% ipython --no-banner

In [1]: import numpy as np

In [2]: from numpy import linalg as LA

In [3]: np.set_printoptions(precision=3, suppress=True, linewidth=100)

In [4]: A = np.array([[-1.9, -0.5, 1.7],
   ...:     [-8.0, -4.5, 1.5],
   ...:     [-0.1, 0.8, 1.1],
   ...:     [0.1, 1.6, -1.2],
   ...:     [-2.4, -0.5, -0.5],
   ...:     [0.3, 0.6, -0.1],
   ...:     [0.4, 0.8, -1.1],
   ...:     [0.6, -0.8, -0.7],
   ...:     [-1.6, 1.0, 3.0],
   ...:     [-0.5, 0.3, 0.9],
   ...:     [1.0, 2.0, 0.2],
   ...:     [-2.0, 0.0, -1.1],
   ...:     [-0.4, -1.0, -0.7],
   ...:     [0.8, 1.3, 2.1],
   ...:     [1.0, -0.5, 0.3],
   ...:     [-0.8, -2.5, -0.7],
   ...:     [0.3, -0.3, 1.0],
   ...:     [2.1, 1.5, -0.6],
   ...:     [0.6, 2.2, -1.7]])

In [5]: print(A)
[[-1.9 -0.5  1.7]
 [-8.  -4.5  1.5]
 [-0.1  0.8  1.1]
 [ 0.1  1.6 -1.2]
 [-2.4 -0.5 -0.5]
 [ 0.3  0.6 -0.1]
 [ 0.4  0.8 -1.1]
 [ 0.6 -0.8 -0.7]
 [-1.6  1.   3. ]
 [-0.5  0.3  0.9]
 [ 1.   2.   0.2]
 [-2.   0.  -1.1]
 [-0.4 -1.  -0.7]
 [ 0.8  1.3  2.1]
 [ 1.  -0.5  0.3]
 [-0.8 -2.5 -0.7]
 [ 0.3 -0.3  1. ]
 [ 2.1  1.5 -0.6]
 [ 0.6  2.2 -1.7]]

In [6]: Xc = (A - A.mean(axis=0)) / A.std(axis=0)

In [7]: print(Xc.std(axis=0))
[1. 1. 1.]

In [8]: b = LA.lstsq(np.delete(Xc, 2, axis=1), Xc[:, 2])[0]

In [9]: print(np.abs(b).argmax())
0

In [10]: hat = A @ LA.solve(A.T @ A, A.T)

In [11]: print(np.allclose(hat @ hat, hat))
True

In [12]: print(np.round(LA.eigvalsh(hat), 3) + 0)
[0. 0. 0. 0. 0. 0. 0. 0. 0. 0. 0. 0. 0. 0. 0. 0. 1. 1. 1.]

In [13]: Xc = A - A.mean(axis=0)

In [14]: evecs = LA.svd(Xc)[2][:1]

In [15]: out = Xc - Xc @ evecs.T @ evecs

In [16]: print(LA.norm(out, axis=1).round(6).argmax())
8

In [17]: print(out.std(axis=0))
[0.491 0.771 1.177]

In [18]: lab = A[:, 0] > np.median(A[:, 0])

In [19]: f = A[lab].mean(axis=0) - A[~lab].mean(axis=0)

In [20]: print(np.round((((A - A.mean(axis=0)) @ f > 0) == lab).mean(), 3))
0.842

In [21]: print(f)
[ 2.549  1.286 -0.467]

In [22]: print(((A - A.mean(axis=0)) @ f > 0).astype(int))
[0 0 1 1 0 1 1 1 0 1 1 0 0 1 1 0 1 1 1]

In [23]: print(lab.astype(int))
[0 0 0 0 0 1 1 1 0 0 1 0 0 1 1 0 1 1 1]

In [24]: f = np.array([4, 0, -5]) + 0.5

In [25]: J = np.outer(f, f) / (f @ f)

In [26]: print(J)
[[ 0.497  0.055 -0.497]
 [ 0.055  0.006 -0.055]
 [-0.497 -0.055  0.497]]

In [27]: # rows and columns are dependent

In [28]: rng = np.random.default_rng(8192)

In [29]: lab = rng.permutation(3)

In [30]: print(lab)
[0 2 1]

In [31]: out = J[lab][:, lab]

In [32]: print(np.allclose(out, J))
False

In [33]: print(out)
[[ 0.497 -0.497  0.055]
 [-0.497  0.497 -0.055]
 [ 0.055 -0.055  0.006]]

In [34]: print(np.round(np.sort(np.abs(LA.eigvals(J))), 3) + 0)
[0. 0. 1.]

In [35]: print(LA.matrix_power(J, 4))
[[ 0.497  0.055 -0.497]
 [ 0.055  0.006 -0.055]
 [-0.497 -0.055  0.497]]

In [36]: print(round(np.abs(LA.eigvals(J)).max(), 3))
1.0

In [37]: print(J @ J)
[[ 0.497  0.055 -0.497]
 [ 0.055  0.006 -0.055]
 [-0.497 -0.055  0.497]]

In [38]: print(np.allclose(J @ J.T, J.T @ J))
True

In [39]: print(np.allclose(J, J.T))
True

In [40]: print(np.round(LA.det(J), 3))
0.0

In [41]: print(round(LA.norm(J, 2) / LA.norm(J), 3))
1.0

In [42]: print([round(float(x), 3) for x in LA.svd(J, compute_uv=False)[:3]])
[1.0, 0.0, 0.0]

In [43]: print(np.argsort(-LA.norm(J, axis=0).round(6), kind="stable")[:3])
[0 2 1]

In [44]: m1 = np.array([[0.2, -1.2, -0.6, -1.2],
    ...:     [1.2, -0.9, -1.7, -1.9],
    ...:     [0.1, 0.4, 2.1, -0.4]])

In [45]: print(m1)
[[ 0.2 -1.2 -0.6 -1.2]
 [ 1.2 -0.9 -1.7 -1.9]
 [ 0.1  0.4  2.1 -0.4]]

In [46]: f = np.array([1, 0, 2])

In [47]: print(np.correlate(m1[0], m1[1], "full"))
[-0.38  1.94  3.    4.62  1.14  0.36 -1.44]

In [48]: print(np.convolve(m1[0], f))
[ 0.2 -1.2 -0.2 -3.6 -1.2 -2.4]

In [49]: print(np.polyval(f, m1[0]))
[2.04 3.44 2.36 3.44]

In [50]: K = np.array([[1, 0, 0, 0], [3, 3, 0, 0], [2, 2, 1, 0], [0, 0, 2, 0]])

In [51]: # triangular, det is the product of the diagonal

In [52]: lab = rng.permutation(4)

In [53]: print(lab)
[3 2 1 0]

In [54]: out = K[lab][:, lab]

In [55]: print(np.trace(out))
5

In [56]: Uu, sig, Vh = LA.svd(K)

In [57]: print(sig)
[5.184 2.153 0.7   0.   ]

In [58]: print(np.argmax(sig[:-1] / (sig[1:] + 1e-6)) + 1)
3

In [59]: out = Uu[:, :3] @ np.diag(sig[:3]) @ Vh[:3]

In [60]: print(LA.matrix_rank(out))
3

In [61]: print(LA.matrix_rank(K, rtol=0.05))
3

In [62]: print(np.round(np.abs(K - out).max(), 3))
0.0

In [63]: print(np.round(LA.norm(K - out, 2), 3), sig[3])
0.0 0.0

In [64]: out = np.array([[3, 1], [1, 1], [3, 1], [0, 2]])

In [65]: print(LA.matrix_rank(K @ out))
2

In [66]: print(np.einsum("ij,ij->i", K, K))
[ 1 18  9  4]

In [67]: print(np.einsum("ij->j", K))
[6 5 3 0]

In [68]: gram = A.T @ A

In [69]: print(LA.svd(A, compute_uv=False) ** 2)
[121.729  29.407  15.563]

In [70]: print((A @ A.T).shape)
(19, 19)

In [71]: w1 = np.array([[-1, -1, -1, 1, -6, 0],
    ...:     [7, 4, -5, -3, 4, 2],
    ...:     [9, -2, -1, 4, -9, -9],
    ...:     [-7, 0, 1, -7, -9, -6]])

In [72]: b = np.array([-1, -1, -2, -2, 1, -2])

In [73]: hid = np.maximum(K @ w1 + b, 0)

In [74]: print(LA.matrix_rank(hid))
3

In [75]: cent = np.array([[-2, 3], [2, 2], [-3, 1], [-3, 0], [-3, 3], [2, -2]])

In [76]: print(w1 @ cent)
[[ 18 -24]
 [ 10  32]
 [-22  13]
 [ 47 -35]]

In [77]: print(hid @ cent)
[[  0   0]
 [-10  59]
 [-34  66]
 [-52  51]]

In [78]: arr = np.tanh(np.array([[-1.1],
    ...:     [0.5],
    ...:     [1.3],
    ...:     [3.2],
    ...:     [-0.1],
    ...:     [-0.8],
    ...:     [-4.1],
    ...:     [1.1],
    ...:     [-0.3],
    ...:     [1.6],
    ...:     [-2.0],
    ...:     [1.1],
    ...:     [0.9],
    ...:     [-1.1],
    ...:     [-0.6],
    ...:     [0.0],
    ...:     [0.7],
    ...:     [2.5],
    ...:     [0.0]]) @ np.array([[0.5, 0.0, -0.1]]))

In [79]: print(arr)
[[-0.501  0.     0.11 ]
 [ 0.245  0.    -0.05 ]
 [ 0.572  0.    -0.129]
 [ 0.922  0.    -0.31 ]
 [-0.05   0.     0.01 ]
 [-0.38   0.     0.08 ]
 [-0.967  0.     0.388]
 [ 0.501  0.    -0.11 ]
 [-0.149  0.     0.03 ]
 [ 0.664  0.    -0.159]
 [-0.762  0.     0.197]
 [ 0.501  0.    -0.11 ]
 [ 0.422  0.    -0.09 ]
 [-0.501  0.     0.11 ]
 [-0.291  0.     0.06 ]
 [ 0.     0.     0.   ]
 [ 0.336  0.    -0.07 ]
 [ 0.848  0.    -0.245]
 [ 0.     0.     0.   ]]

In [80]: rk = LA.matrix_rank(arr)

In [81]: print(rk)
2

In [82]: null = LA.svd(arr)[2][rk:].T

In [83]: print([int(LA.matrix_rank(arr[:, :j + 1])) for j in range(3)])
[1, 1, 2]

In [84]: print(null.shape)
(3, 1)

In [85]: print(LA.matrix_rank(arr.T @ arr), LA.matrix_rank(arr @ arr.T))
2 2

In [86]: print(np.allclose(arr @ null, 0))
True

In [87]: print(null @ null.T)
[[0. 0. 0.]
 [0. 1. 0.]
 [0. 0. 0.]]

In [88]: print([int(LA.matrix_rank(np.delete(arr, i, axis=0))) for i in range(19)])
[2, 2, 2, 2, 2, 2, 2, 2, 2, 2, 2, 2, 2, 2, 2, 2, 2, 2, 2]

In [89]: print([int(LA.matrix_rank(arr[:i])) for i in range(1, len(arr) + 1)])
[1, 2, 2, 2, 2, 2, 2, 2, 2, 2, 2, 2, 2, 2, 2, 2, 2, 2, 2]

In [90]: f = np.array([2, -3, -2])

In [91]: print(np.correlate(arr[12], arr[5], "full"))
[ 0.034  0.    -0.167  0.     0.034]

In [92]: print(np.round(np.cross(arr[12, :3], arr[5, :3]), 3) + 0)
[0. 0. 0.]

In [93]: print(np.polyval(f, arr[12]))
[-2.91  -2.    -1.715]
